% python3 -q
>>> import numpy as np
>>> np.set_printoptions(suppress=True, linewidth=140)
>>> def rnd(a):
...     return np.round(a, 2) + 0
... 
>>> J = np.load("test9.npy")
>>> print(J)
[[ 0.36 -4.25 -4.07  5.01]
 [-0.12 -3.45 -4.06  5.16]
 [-0.3  -4.01 -3.93  4.67]
 [ 0.14 -4.06 -3.85  4.27]
 [-0.28 -3.91 -4.25  5.09]
 [ 0.12 -4.01 -3.9   4.82]
 [ 0.33 -4.29 -3.82  5.33]
 [ 0.06 -4.43 -4.1   4.75]
 [ 0.34 -3.91 -3.67  5.06]
 [ 3.31 -3.    4.5  -0.84]
 [ 3.38 -3.1   5.37 -0.66]
 [ 3.1  -3.04  5.09 -1.2 ]
 [ 2.9  -2.84  4.75 -0.76]
 [ 3.5  -3.23  5.09 -0.87]
 [ 2.49 -3.18  4.58 -0.51]
 [ 2.66 -2.99  4.76 -1.09]
 [ 3.13 -2.82  4.83 -0.98]
 [ 3.38 -3.22  5.17 -1.37]]
>>> out = J / np.sqrt((J ** 2).mean(axis=1, keepdims=True))
>>> print(np.linalg.matrix_rank(out) == np.linalg.matrix_rank(J))
True
>>> Ac = J - J.mean(axis=0)
>>> Uu, sig, Vt = np.linalg.svd(Ac, full_matrices=False)
>>> print(np.linalg.matrix_rank(Ac))
4
>>> print(rnd((sig ** 2).sum() ** 2 / (sig ** 4).sum()))
1.01
>>> print(rnd(Ac.mean(axis=0)))
[0. 0. 0. 0.]
>>> print(np.abs(Uu[:, 0]).argmax())
17
>>> print(rnd(sig ** 2 / (sig ** 2).sum()))
[0.99 0.   0.   0.  ]
>>> rng = np.random.default_rng(147)
>>> E = np.eye(2, dtype=int)[rng.permutation(2)]
>>> print(E)
[[1 0]
 [0 1]]
>>> out = E[0, 0] * E[1:] - np.outer(E[1:, 0], E[0])
>>> print(out)
[[0 1]]
>>> print(np.flatnonzero(~out.round(6).any(axis=1)))
[]
>>> print(E[:, 0] / E[0, 0])
[1. 0.]
>>> q = E.astype(float).copy()
>>> for j in range(2):
...     q[:, j] -= q[:, :j] @ (q[:, :j].T @ q[:, j])
...     q[:, j] /= np.linalg.norm(q[:, j])
... 
>>> print(q)
[[1. 0.]
 [0. 1.]]
>>> print(q.T @ q)
[[1. 0.]
 [0. 1.]]
>>> print(q.T @ E)
[[1. 0.]
 [0. 1.]]
>>> x = np.array([0, 2])
>>> print(rnd(np.linalg.det(E)))
1.0
>>> print(rnd(np.linalg.inv(E)))
[[1. 0.]
 [0. 1.]]
>>> print(rnd(np.linalg.norm(x)), rnd(np.linalg.norm(E @ x)))
2.0 2.0
>>> print(rnd(np.sort(np.abs(np.degrees(np.angle(np.linalg.eigvals(E)))))))
[0. 0.]
>>> print(E.T @ (E @ x))
[0 2]
>>> out = J / np.linalg.norm(J, axis=1, keepdims=True)
>>> cov = out @ out.T
>>> print(np.argwhere(np.triu(np.abs(cov) > 0.95, 1)))
[[ 0  1]
 [ 0  2]
 [ 0  3]
 [ 0  4]
 [ 0  5]
 [ 0  6]
 [ 0  7]
 [ 0  8]
 [ 1  2]
 [ 1  3]
 [ 1  4]
 [ 1  5]
 [ 1  6]
 [ 1  7]
 [ 1  8]
 [ 2  3]
 [ 2  4]
 [ 2  5]
 [ 2  6]
 [ 2  7]
 [ 2  8]
 [ 3  4]
 [ 3  5]
 [ 3  6]
 [ 3  7]
 [ 3  8]
 [ 4  5]
 [ 4  6]
 [ 4  7]
 [ 4  8]
 [ 5  6]
 [ 5  7]
 [ 5  8]
 [ 6  7]
 [ 6  8]
 [ 7  8]
 [ 9 10]
 [ 9 11]
 [ 9 12]
 [ 9 13]
 [ 9 14]
 [ 9 15]
 [ 9 16]
 [ 9 17]
 [10 11]
 [10 12]
 [10 13]
 [10 14]
 [10 15]
 [10 16]
 [10 17]
 [11 12]
 [11 13]
 [11 14]
 [11 15]
 [11 16]
 [11 17]
 [12 13]
 [12 14]
 [12 15]
 [12 16]
 [12 17]
 [13 14]
 [13 15]
 [13 16]
 [13 17]
 [14 15]
 [14 16]
 [14 17]
 [15 16]
 [15 17]
 [16 17]]
>>> print(rnd(cov[13]))
[-0.19 -0.28 -0.24 -0.2  -0.27 -0.21 -0.16 -0.19 -0.18  1.    1.    1.    1.    1.    0.99  1.    1.    1.  ]
>>> feats = np.load("m.npy")
>>> print(rnd(feats))
[[ 0.16  0.27  0.24 -0.04]
 [ 0.27  0.46  0.41 -0.07]
 [ 0.24  0.41  0.37 -0.07]
 [-0.04 -0.07 -0.07  0.01]]
>>> r = np.linalg.matrix_rank(feats)
>>> print(r)
1
>>> N = np.linalg.svd(feats)[2][r:].T
>>> print([int(np.linalg.matrix_rank(feats[:i])) for i in range(1, len(feats) + 1)])
[1, 1, 1, 1]
>>> print(np.linalg.matrix_rank(feats.T @ feats), np.linalg.matrix_rank(feats @ feats.T))
1 1
>>> out = feats / np.sqrt((feats ** 2).mean(axis=1, keepdims=True))
>>> print(rnd(feats - feats.mean(axis=1, keepdims=True)))
[[ 0.    0.11  0.08 -0.2 ]
 [ 0.    0.19  0.15 -0.34]
 [ 0.    0.17  0.13 -0.31]
 [ 0.   -0.03 -0.02  0.05]]
>>> print(np.linalg.matrix_rank(feats - feats.mean(axis=1, keepdims=True)))
1
>>> def softmax(z):
...     e = np.exp(z - z.max(axis=-1, keepdims=True))
...     return e / e.sum(axis=-1, keepdims=True)
... 
>>> print(rnd(softmax(10 * feats[3])))
[0.24 0.17 0.19 0.4 ]
>>> scores = feats @ feats.T / np.sqrt(4)
>>> print(softmax(scores).round(6).argmax(axis=1))
[1 1 1 3]
>>> M, _ = np.linalg.qr(np.array([[-0.1, -0.4, -0.7, -0.2, -0.2, -0.2, 0.0],
...     [0.9, 1.6, 1.7, -0.3, 1.7, -2.2, -0.4],
...     [-0.4, 0.2, 0.7, 0.8, 0.3, -0.2, 0.8],
...     [0.4, 1.9, 1.8, 0.9, -1.1, -0.4, -0.3],
...     [0.8, 1.4, -1.2, 0.4, -3.0, 0.1, 0.5],
...     [0.9, 0.6, -1.1, -0.5, -0.8, 0.9, -1.2],
...     [-0.6, -1.6, 0.0, 0.6, -0.9, 0.0, -0.6]]))
>>> print(rnd(M))
[[-0.06  0.13 -0.19  0.11 -0.05 -0.47 -0.84]
 [ 0.52 -0.08  0.67  0.07  0.28 -0.43  0.03]
 [-0.23 -0.45 -0.12 -0.21  0.81  0.09 -0.15]
 [ 0.23 -0.67  0.15 -0.32 -0.46  0.26 -0.31]
 [ 0.47 -0.06 -0.6  -0.42  0.   -0.41  0.27]
 [ 0.52  0.46 -0.06 -0.16  0.23  0.58 -0.31]
 [-0.35  0.34  0.33 -0.8  -0.06 -0.13 -0.03]]
>>> x = np.array([1, 2, -1, 2, -1, 1, 1])
>>> print(rnd(np.linalg.norm(x)), rnd(np.linalg.norm(M @ x)))
3.61 3.61
>>> print(rnd(M.T @ (M @ x)))
[ 1.  2. -1.  2. -1.  1.  1.]
>>> print([p for p in range(1, 25) if np.allclose(np.linalg.matrix_power(M, p), np.eye(7))])
[]
>>> print(rnd(np.abs(np.linalg.eigvals(M))))
[1. 1. 1. 1. 1. 1. 1.]
>>> print(rnd(M @ M))
[[ 0.17 -0.5  -0.09  0.77 -0.22 -0.16  0.21]
 [-0.31 -0.48 -0.36 -0.19  0.36 -0.5  -0.36]
 [ 0.23  0.15 -0.82 -0.2  -0.09 -0.02  0.46]
 [-0.44  0.27 -0.4   0.45  0.15  0.49 -0.34]
 [-0.32  0.52  0.    0.17 -0.44 -0.63 -0.05]
 [ 0.71  0.31 -0.08  0.21  0.29 -0.21 -0.48]
 [-0.15  0.24  0.17  0.23  0.72 -0.2   0.53]]
>>> print(rnd(np.linalg.det(M)))
1.0
>>> print(rnd(np.abs(np.linalg.eigvals(M)).max()))
1.0
>>> print(rnd(np.sort(np.abs(np.linalg.eigvals(M)))))
[1. 1. 1. 1. 1. 1. 1.]
>>> print(np.allclose(M @ M.T, M.T @ M))
True
>>> X = np.load("sample10.npy")
>>> print(X)
[[  0   0   0   0   0]
 [-15   9  -6   6  15]
 [ -5   3  -2   2   5]]
>>> Uu, sig, Vt = np.linalg.svd(X)
>>> print(rnd(sig))
[25.88  0.    0.  ]
>>> out = Uu[:, :1] @ np.diag(sig[:1]) @ Vt[:1]
>>> print(np.linalg.matrix_rank(out))
1
>>> print(np.linalg.matrix_rank(X, rtol=0.05))
1
>>> print(rnd(np.linalg.norm(X - out, 2)), rnd(sig[1]))
0.0 0.0
>>> K = np.load("mat.npy")
>>> print(K)
[[-13.03 -19.09 -22.9 ]
 [  8.07   3.98  -1.82]
 [ 17.08  21.02  22.07]]
>>> print(rnd(np.linalg.norm(K, 2) / np.linalg.norm(K)))
0.99
>>> print([round(float(x), 2) for x in np.linalg.svd(K, compute_uv=False)[:3]])
[47.91, 8.27, 0.06]
>>> print(rnd(np.abs(np.linalg.svd(K)[2][-1])))
[0.47 0.79 0.39]
>>> x = np.array([-2, -7, 5])
>>> y = K @ x
>>> print(rnd(y))
[ 45.19 -53.1  -70.95]
>>> print(rnd(np.linalg.solve(K, K[:, 1])))
[0. 1. 0.]
>>> print(rnd(np.linalg.solve(K.T, K[1])))
[0. 1. 0.]
>>> print(rnd(np.linalg.solve(K, 5 * y)))
[-10. -35.  25.]
>>> print(rnd(np.linalg.solve(K, y + K[:, 0])))
[-1. -7.  5.]
>>> data = np.array([[0.35, 0.36, 0.82],
...     [-0.71, 0.3, -0.16],
...     [0.26, 0.29, 0.74],
...     [1.05, -1.43, 1.09],
...     [-0.53, 0.33, 0.66],
...     [-0.28, 0.52, -1.38],
...     [-0.62, 0.41, -1.25]])
>>> print(data)
[[ 0.35  0.36  0.82]
 [-0.71  0.3  -0.16]
 [ 0.26  0.29  0.74]
 [ 1.05 -1.43  1.09]
 [-0.53  0.33  0.66]
 [-0.28  0.52 -1.38]
 [-0.62  0.41 -1.25]]
>>> out = np.c_[data[:, :2] @ np.array([[-2, 0], [1, -1]]), np.array([2, 0, 1, 1, 2, 0, 2])]
>>> print(rnd(out))
[[-0.34 -0.36  2.  ]
 [ 1.72 -0.3   0.  ]
 [-0.23 -0.29  1.  ]
 [-3.53  1.43  1.  ]
 [ 1.39 -0.33  2.  ]
 [ 1.08 -0.52  0.  ]
 [ 1.65 -0.41  2.  ]]
>>> print(rnd(np.linalg.lstsq(data, out[:, 0])[0]))
[-2.  1.  0.]
>>> print(rnd(np.linalg.norm(np.linalg.qr(data)[0].T @ out, axis=0) ** 2 / ((out ** 2).sum(axis=0) + 1e-12)))
[1.   1.   0.17]
>>> print(np.linalg.matrix_rank(out))
3
